$ python -q
>>> import numpy as np
>>> np.set_printoptions(precision=2, suppress=True, linewidth=120, sign=" ")
>>> K = np.array([[5, 0, 6, -5], [0, 5, -2, 0], [6, -2, 8, -6], [-5, 0, -6, 5]])
>>> r = np.linalg.matrix_rank(K)
>>> r
np.int64(2)
>>> ns = np.linalg.svd(K)[2][r:].T
>>> [int(np.linalg.matrix_rank(K[:, :j + 1])) for j in range(4)]
[1, 2, 2, 2]
>>> np.allclose(K @ ns, 0)
True
>>> [int(np.linalg.matrix_rank(K[:i])) for i in range(1, len(K) + 1)]
[1, 2, 2, 2]
>>> np.linalg.matrix_rank(K.T @ K), np.linalg.matrix_rank(K @ K.T)
(np.int64(2), np.int64(2))
>>> basis = np.array([[1, 0, 0, 2, 2, 2, 3, 3, 2, 0, 0, 3],
...     [1, 1, 1, 3, 2, 0, 3, 3, 3, 3, 1, 1],
...     [0, 2, 3, 0, 2, 2, 1, 3, 3, 2, 2, 2],
...     [0, 0, 0, 1, 3, 0, 0, 2, 3, 3, 3, 3],
...     [3, 1, 2, 3, 0, 3, 1, 3, 0, 2, 1, 3],
...     [2, 0, 0, 1, 1, 2, 0, 2, 0, 0, 3, 1],
...     [1, 0, 3, 1, 1, 2, 3, 3, 1, 0, 0, 2],
...     [1, 1, 3, 3, 1, 0, 3, 0, 2, 3, 2, 3],
...     [2, 1, 3, 3, 2, 0, 2, 3, 0, 3, 0, 3],
...     [3, 0, 1, 0, 0, 1, 0, 2, 2, 0, 2, 1],
...     [3, 2, 0, 0, 3, 0, 2, 3, 0, 1, 3, 2],
...     [3, 3, 0, 3, 0, 3, 1, 2, 1, 0, 0, 1]])
>>> rng = np.random.default_rng(469)
>>> m1 = (rng.random((23, 12)) < 0.25) @ basis
>>> m1
array([[  8,   6,   7,   7,   7,   6,   4,  12,   9,   8,   7,  10],
       [  0,   0,   0,   0,   0,   0,   0,   0,   0,   0,   0,   0],
       [  5,   2,   5,   6,   2,   3,   3,   6,   0,   5,   1,   6],
       [  3,   1,   2,   3,   0,   3,   1,   3,   0,   2,   1,   3],
       [  4,   2,   7,   7,   5,   2,   8,   9,   4,   6,   1,   6],
       [  0,   0,   0,   0,   0,   0,   0,   0,   0,   0,   0,   0],
       [  6,   3,   3,   5,   8,   2,   5,   7,   5,   7,  11,   9],
       [  3,   0,   0,   4,   6,   4,   3,   7,   5,   3,   6,   7],
       [  1,   1,   3,   3,   1,   0,   3,   0,   2,   3,   2,   3],
       [  1,   0,   0,   2,   2,   2,   3,   3,   2,   0,   0,   3],
       [  4,   3,   5,   3,   4,   3,   4,   8,   8,   5,   5,   4],
       [  6,   5,   5,   3,   5,   5,   4,   9,   3,   5,   6,   7],
       [  2,   0,   0,   1,   1,   2,   0,   2,   0,   0,   3,   1],
       [  3,   3,   0,   3,   0,   3,   1,   2,   1,   0,   0,   1],
       [  7,   4,   2,   7,   5,   4,   4,   9,   9,   6,   6,   6],
       [  3,   3,   9,   5,   8,   4,   6,  11,   7,   8,   5,  10],
       [ 10,   7,   9,  16,   8,   6,  10,  13,   9,  14,   7,  14],
       [  5,   3,   3,   6,   3,   7,   7,   8,   4,   0,   0,   6],
       [  4,   6,   6,   7,   6,   5,   5,   7,   9,   8,   7,   9],
       [  5,   5,   6,   3,   7,   2,   5,   9,   3,   6,   5,   7],
       [  4,   2,   7,   7,   5,   2,   8,   9,   4,   6,   1,   6],
       [  4,   3,   6,   4,   5,   4,   3,   8,   3,   5,   5,   6],
       [  3,   0,   0,   3,   3,   4,   3,   5,   2,   0,   3,   4]])
>>> left, sigma, Vt = np.linalg.svd(m1)
>>> np.argmax(sigma[:-1] / (sigma[1:] + 1e-6)) + 1
np.int64(11)
>>> A2 = left[:, :11] @ np.diag(sigma[:11]) @ Vt[:11]
>>> np.linalg.matrix_rank(m1, rtol=0.05)
np.int64(8)
>>> np.round(np.abs(m1 - A2).max(), 2)
np.float64(0.0)
